$ python3 -q
>>> import numpy as np
>>> np.set_printoptions(precision=2, suppress=True, linewidth=100)
>>> mat = np.load("w.npy")
>>> mat
array([[-0.77,  1.17,  2.22, -1.46],
       [-0.51, -2.65,  1.3 ,  0.12],
       [ 0.51, -0.78, -1.13, -2.62],
       [-2.81,  0.02, -1.05, -0.1 ]])
>>> x = np.array([3, 4, 0, 0])
>>> a = np.maximum(mat @ x, 0)
>>> a
array([2.37, 0.  , 0.  , 0.  ])
>>> mat.T @ a
array([-1.81,  2.76,  5.25, -3.45])
>>> mat * (a > 1e-9)[:, None]
array([[-0.77,  1.17,  2.22, -1.46],
       [-0.  , -0.  ,  0.  ,  0.  ],
       [ 0.  , -0.  , -0.  , -0.  ],
       [-0.  ,  0.  , -0.  , -0.  ]])
>>> np.tanh(mat @ x)
array([ 0.98, -1.  , -0.92, -1.  ])
>>> m1 = np.loadtxt("data.csv", delimiter=",")
>>> print(m1.round(2) + 0)
[[  6.03  -9.74 -11.38   6.09 -18.94  -7.56]
 [  5.89  -8.66  -9.41   4.49 -15.84  -6.43]
 [  5.86  -8.49  -9.13   4.27 -15.39  -6.26]
 [  5.49  -7.05  -6.81   2.48 -11.62  -4.8 ]
 [  5.4   -6.8   -6.45   2.21 -11.    -4.56]
 [  4.83  -5.44  -4.62   0.95  -7.89  -3.27]
 [  3.51  -3.32  -2.36  -0.29  -3.81  -1.45]
 [  1.18  -0.88  -0.63  -0.37  -0.62   0.  ]
 [  0.9   -0.66  -0.49  -0.29  -0.43   0.06]
 [ -0.07   0.04   0.05   0.02   0.02  -0.02]
 [ -0.35   0.22   0.28   0.11   0.1   -0.18]
 [ -0.64   0.39   0.65   0.16   0.16  -0.48]
 [ -0.67   0.41   0.7    0.16   0.17  -0.53]
 [ -0.83   0.49   1.16   0.1    0.21  -0.94]
 [ -0.88   0.5    1.54  -0.01   0.25  -1.28]
 [ -0.88   0.5    1.62  -0.04   0.26  -1.35]
 [ -0.8    0.44   2.43  -0.4    0.38  -2.05]
 [ -0.1    0.05   4.74  -1.82   0.92  -3.82]
 [  0.28  -0.14   5.68  -2.49   1.21  -4.47]
 [  0.52  -0.25   6.23  -2.89   1.4   -4.84]
 [  0.62  -0.3    6.44  -3.05   1.47  -4.97]
 [  0.82  -0.39   6.9   -3.39   1.63  -5.27]
 [  4.02  -1.76  13.22  -8.53   4.32  -8.9 ]
 [  4.86  -2.09  14.77  -9.85   5.07  -9.7 ]
 [  4.9   -2.11  14.84  -9.92   5.11  -9.74]
 [  5.76  -2.44  16.42 -11.28   5.9  -10.52]]
>>> # looks like rank 3
>>> np.linalg.lstsq(m1[:-1].T, m1[-1])[2]
np.int32(3)
>>> print(np.allclose(m1[:-1].T @ np.linalg.lstsq(m1[:-1].T, m1[-1])[0], m1[-1]))
True
>>> Y = m1 / np.sqrt((m1 ** 2).mean(axis=1, keepdims=True))
>>> np.linalg.matrix_rank(m1 - m1.mean(axis=1, keepdims=True))
np.int64(3)
>>> Y[8]
array([ 1.66, -1.21, -0.9 , -0.54, -0.8 ,  0.1 ])
>>> D = np.linalg.norm(m1[:, None] - m1[None], axis=-1)
>>> (D + 1e9 * np.eye(26)).round(6).argmin(axis=1)
array([ 1,  2,  1,  4,  3,  4,  7,  8,  7, 10,  9, 12, 11, 14, 15, 14, 15, 18, 19, 20, 19, 20, 23,
       24, 23, 24])
>>> D[:5, :5]
array([[ 0.  ,  4.3 ,  4.93, 10.13, 10.97],
       [ 4.3 ,  0.  ,  0.63,  5.83,  6.68],
       [ 4.93,  0.63,  0.  ,  5.2 ,  6.05],
       [10.13,  5.83,  5.2 ,  0.  ,  0.85],
       [10.97,  6.68,  6.05,  0.85,  0.  ]])
>>> print(D.shape)
(26, 26)
>>> round(float(np.linalg.norm(m1, 2) / np.linalg.norm(m1)), 2)
0.8
>>> J = np.loadtxt("dump.csv", delimiter=",")
>>> J
array([[ 0., -4.,  2.,  7., -3., -6.,  8.],
       [ 4.,  0.,  0.,  1., -6., -7.,  0.],
       [-2.,  0.,  0.,  6., -4., -5., -1.],
       [-7., -1., -6.,  0., -4.,  0.,  3.],
       [ 3.,  6.,  4.,  4.,  0., -8., -8.],
       [ 6.,  7.,  5.,  0.,  8.,  0., -5.],
       [-8.,  0.,  1., -3.,  8.,  5.,  0.]])
>>> print(np.round(np.linalg.norm(J, 2) / np.linalg.norm(J), 2))
0.63
>>> np.linalg.matrix_rank(J, rtol=0.1)
np.int64(6)
>>> np.linalg.cond(J) > 100
np.True_
>>> f = np.array([-2, 0, -1])
>>> np.array([np.convolve(row, f, "same") for row in J])
array([[  8.,  -4., -10.,   4.,   5., -13.,   6.],
       [  0.,  -4.,  -2.,  12.,  13.,   6.,   7.],
       [  0.,   2., -12.,   8.,   4.,   6.,   5.],
       [  2.,  19.,   1.,  14.,   0.,  -2.,   0.],
       [-12., -11., -14.,  -4.,  12.,  16.,   8.],
       [-14., -16.,  -7., -21.,   0.,   2.,   0.],
       [  0.,   6.,   6., -17.,  -7.,  -8.,  -5.]])
>>> np.correlate(J[0], J[5], "full")
array([  0.,  20., -10., -67.,  31.,  66., -82., -23., 110.,  -9., -20.,  20.,  48.])
>>> np.unique(J.round(6), axis=0).shape
(7, 7)
>>> np.abs(np.diag(np.linalg.qr(J)[1])) > 1e-9
array([ True,  True,  True,  True,  True,  True, False])
>>> np.allclose(J[:-1].T @ np.linalg.lstsq(J[:-1].T, J[-1])[0], J[-1])
True
>>> f, r1 = J[2], J[0]
>>> f @ r1
np.float64(76.0)
>>> f @ f
np.float64(82.0)
>>> p = (f @ r1) / (f @ f) * f
>>> np.outer(f, r1)
array([[ -0.,   8.,  -4., -14.,   6.,  12., -16.],
       [  0.,  -0.,   0.,   0.,  -0.,  -0.,   0.],
       [  0.,  -0.,   0.,   0.,  -0.,  -0.,   0.],
       [  0., -24.,  12.,  42., -18., -36.,  48.],
       [ -0.,  16.,  -8., -28.,  12.,  24., -32.],
       [ -0.,  20., -10., -35.,  15.,  30., -40.],
       [ -0.,   4.,  -2.,  -7.,   3.,   6.,  -8.]])
>>> feats = np.loadtxt("test15.csv", delimiter=",")
>>> print(feats)
[[-0.08  0.24  1.28]
 [-0.05  0.15  0.8 ]
 [-0.1   0.3   1.6 ]
 [ 0.04 -0.12 -0.64]
 [ 0.01 -0.03 -0.16]
 [ 0.14 -0.42 -2.24]]
>>> # null space of dimension 2
>>> left, sig, Vt = np.linalg.svd(feats)
>>> print(np.argmax(sig[:-1] / (sig[1:] + 1e-6)) + 1)
1
>>> sig.round(2) + 0
array([3.27, 0.  , 0.  ])
>>> Y = left[:, :1] @ np.diag(sig[:1]) @ Vt[:1]
>>> print(np.linalg.matrix_rank(feats, rtol=0.05))
1
>>> np.linalg.matrix_rank(Y)
np.int64(1)
>>> np.round(np.linalg.norm(feats - Y, 2), 2), round(float(sig[1]), 2)
(np.float64(0.0), 0.0)
>>> round(float(np.linalg.norm(feats - Y) / np.linalg.norm(feats)), 2)
0.0
